In [1]: import numpy as np

In [2]: np.set_printoptions(suppress=True, linewidth=100)

In [3]: rd = lambda a: np.round(a, 2) + 0

In [4]: M = np.load("block16.npy")

In [5]: print(M)
[[ 0 -2  0  0]
 [ 0  0  0  0]
 [ 2  0  0  1]]

In [6]: Uu, sigma, Vh = np.linalg.svd(M)

In [7]: evecs = Vh[:(sigma > 1e-8).sum()]

In [8]: rng = np.random.default_rng(123)

In [9]: vec = M[1] + 3 * M[2] + rng.integers(2) * np.eye(4)[1]

In [10]: print(vec)
[6. 0. 0. 3.]

In [11]: print(rd(np.diag(evecs.T @ evecs)))
[0.8 1.  0.  0.2]

In [12]: print(np.allclose(evecs.T @ evecs @ vec, vec))
True

In [13]: K = np.load("test16.npy")

In [14]: print(K)
[[-1.  1.  1.  1.]
 [ 1. -1.  1.  1.]
 [ 1.  1. -1.  1.]
 [ 1.  1.  1. -1.]]

In [15]: evals, evecs = np.linalg.eigvalsh(K)
Traceback (most recent call last):
  Cell In[15], line 1
    evals, evecs = np.linalg.eigvalsh(K)
ValueError: too many values to unpack (expected 2)


In [16]: evals, evecs = np.linalg.eigh(K)

In [17]: print(rd(evecs @ np.diag(evals) @ evecs.T))
[[-1.  1.  1.  1.]
 [ 1. -1.  1.  1.]
 [ 1.  1. -1.  1.]
 [ 1.  1.  1. -1.]]

In [18]: print(rd(np.linalg.eigvalsh(K @ K)))
[4. 4. 4. 4.]

In [19]: print((evals > 1e-8).sum(), (evals < -1e-8).sum())
1 3

In [20]: print(rd(evecs.T @ K @ evecs))
[[-2.  0.  0.  0.]
 [ 0. -2.  0.  0.]
 [ 0.  0. -2.  0.]
 [ 0.  0.  0.  2.]]

In [21]: print(rd(np.linalg.eigvalsh(K + 4 * np.eye(4))))
[2. 2. 2. 6.]

In [22]: arr = np.array([[0, -2], [-1, -1]])

In [23]: arr[-1] = arr[0] + -1 * arr[1]

In [24]: print(arr)
[[ 0 -2]
 [ 1 -1]]

In [25]: labels = rng.permutation(2)

In [26]: print(labels)
[0 1]

In [27]: out = arr[labels][:, labels]

In [28]: print(out)
[[ 0 -2]
 [ 1 -1]]

In [29]: print(np.trace(out))
-1

In [30]: print(np.allclose(out, arr))
True

In [31]: print(rd(np.linalg.det(out)), rd(np.linalg.det(arr[labels])))
2.0 2.0

In [32]: u = np.array([1, 3, -3])

In [33]: print(np.array([np.convolve(row, u, "same") for row in arr]))
[[ 0 -2 -6]
 [ 1  2 -6]]

In [34]: print(np.correlate(arr[0], arr[1], "full"))
[ 0  2 -2]

In [35]: u = np.array([1, 9])

In [36]: out = arr + np.outer(u, np.eye(2)[1])

In [37]: print(rd(np.linalg.det(out) / np.linalg.det(arr)), rd(1 + np.linalg.solve(arr, u)[1]))
0.5 0.5

In [38]: print(np.linalg.matrix_rank(out - arr))
1

In [39]: print(out)
[[ 0. -1.]
 [ 1.  8.]]

In [40]: print(rd(np.linalg.det(out[::-1])))
-1.0

In [41]: print(rd(np.linalg.eigvals(out).sum().real))
8.0

In [42]: print(np.einsum("ii->", out))
8.0

In [43]: print(np.einsum("ij,ji->", out, out))
62.0

In [44]: Uu, sigma, Vh = np.linalg.svd(M)

In [45]: print(rd(sigma))
[2.24 2.   0.  ]

In [46]: print(np.argmax(sigma[:-1] / (sigma[1:] + 1e-6)) + 1)
2

In [47]: out = Uu[:, :2] @ np.diag(sigma[:2]) @ Vh[:2]

In [48]: print(rd(np.linalg.norm(M - out, 2)), sigma[2])
0.0 -0.0

In [49]: print(np.abs(M - out).max())
0.0

In [50]: print(out)
[[ 0. -2.  0.  0.]
 [ 0.  0.  0.  0.]
 [ 2.  0.  0.  1.]]

In [51]: print(rd(np.linalg.norm(M - out) / np.linalg.norm(M)))
0.0

In [52]: J = np.loadtxt("case12.csv", delimiter=",")

In [53]: print(J)
[[ 0.  1.  0. -2.]
 [ 1.  0.  0.  0.]
 [ 0.  0.  0.  0.]
 [-2.  0.  0.  0.]]

In [54]: Uu, sigma, Vh = np.linalg.svd(J)

In [55]: evecs = Vh[:(sigma > 1e-8).sum()]

In [56]: vec = J[2] + -3 * J[3] + rng.integers(2) * np.eye(4)[2]

In [57]: print(vec)
[6. 0. 1. 0.]

In [58]: print(rd(np.diag(evecs.T @ evecs)))
[1.  0.2 0.  0.8]

In [59]: u = np.array([2, 3, 1, 3])

In [60]: W0 = -2 * np.eye(4) + np.outer(u, u)

In [61]: print(W0)
[[ 2.  6.  2.  6.]
 [ 6.  7.  3.  9.]
 [ 2.  3. -1.  3.]
 [ 6.  9.  3.  7.]]

In [62]: out = np.linalg.inv(W0)

In [63]: print(rd(np.linalg.det(W0) * np.linalg.det(out)))
1.0

In [64]: evals, evecs = np.linalg.eigh(W0)

In [65]: vec = np.array([4, 9, 0, 9])

In [66]: print(rd(evecs * np.abs(evals) @ evecs.T))
[[5.3  4.96 1.65 4.96]
 [4.96 9.43 2.48 7.43]
 [1.65 2.48 2.83 2.48]
 [4.96 7.43 2.48 9.43]]

In [67]: print(vec @ W0 @ vec)
3488.0

In [68]: u = np.array([1, 3, 2])

In [69]: data = u[np.abs(np.subtract.outer(np.arange(3), np.arange(3)))]

In [70]: print(data)
[[1 3 2]
 [3 1 3]
 [2 3 1]]

In [71]: out = np.array([[-1, 3], [-1, 3], [3, -1]])

In [72]: print(np.einsum("ij->j", data))
[6 7 6]

In [73]: print(np.einsum("ik,kj->ji", data, out))
[[ 2  5 -2]
 [10  9 14]]

In [74]: print(np.linalg.matrix_rank(data @ out))
2

In [75]: print(np.einsum("ik,kj->ij", data, out))
[[ 2 10]
 [ 5  9]
 [-2 14]]

In [76]: out = np.array([[1, 0], [3, 3]])

In [77]: W2 = np.kron(out, data)

In [78]: print(rd(np.linalg.norm(W2, 2)), rd(np.linalg.norm(out, 2) * np.linalg.norm(data, 2)))
27.36 27.36

In [79]: F = np.array([[-3, 4, 2, -1], [-8, 4, 6, -2], [-4, -2, -2, -1], [5, 1, 0, -4]])

In [80]: blk = np.stack([F, -2 * F, F[::-1]])

In [81]: print(blk.shape)
(3, 4, 4)

In [82]: print((blk @ F.T).shape)
(3, 4, 4)

In [83]: print(blk.sum(axis=0))
[[ 8 -3 -2 -3]
 [ 4 -6 -8  1]
 [-4  6  8 -1]
 [-8  3  2  3]]

In [84]: feats = np.array([[-2, -5, 4], [7, 5, 7], [3, 1, 8]])

In [85]: print(feats)
[[-2 -5  4]
 [ 7  5  7]
 [ 3  1  8]]

In [86]: O = feats.astype(float).copy()

In [87]: for j in range(3):
    ...:     O[:, j] -= O[:, :j] @ (O[:, :j].T @ O[:, j])
    ...:     O[:, j] /= np.linalg.norm(O[:, j])
    ...: 

In [88]: print(rd(O.T @ feats))
[[ 7.87  6.1   8.26]
 [ 0.    3.72 -7.34]
 [ 0.    0.    2.63]]

In [89]: print(rd(O.T @ O))
[[1. 0. 0.]
 [0. 1. 0.]
 [0. 0. 1.]]

In [90]: print(rd(O))
[[-0.25 -0.93 -0.27]
 [ 0.89 -0.11 -0.44]
 [ 0.38 -0.36  0.85]]

In [91]: W1 = np.array([[-1, 3], [1, -1], [3, -1]])

In [92]: beta = np.array([8, 8])

In [93]: hid = np.maximum(feats @ W1 + beta, 0)

In [94]: print((hid > 0).mean(axis=0))
[1. 1.]

In [95]: W2 = np.array([[-9, 2, -6], [8, 7, 1]])

In [96]: print((hid @ W2).round(6).argmax(axis=1))
[1 1 1]

In [97]: print(hid @ W2)
[[-129   55  -99]
 [-107  173 -145]
 [-206  116 -172]]

In [98]: print(np.linalg.matrix_power(feats, 2))
[[-19 -11 -11]
 [ 42  -3 119]
 [ 25  -2  83]]

In [99]: print(np.allclose(feats, feats.T))
False

In [100]: print(rd(np.abs(np.linalg.eigvals(feats)).max()))
8.54

In [101]: print(feats @ feats)
[[-19 -11 -11]
 [ 42  -3 119]
 [ 25  -2  83]]

In [102]: feats.inv()
Traceback (most recent call last):
  Cell In[102], line 1
    feats.inv()
AttributeError: 'numpy.ndarray' object has no attribute 'inv'


In [103]: print(rd(np.sort(np.abs(np.linalg.eigvals(feats)))))
[3.   3.   8.54]

In [104]: print(np.allclose(feats @ feats.T, feats.T @ feats))
False

In [105]: print(rd(np.linalg.norm(feats, 2) / np.linalg.norm(feats)))
0.87

In [106]: print(np.linalg.cond(feats) > 100)
False

In [107]: print(round(np.log10(np.linalg.cond(feats))))
1
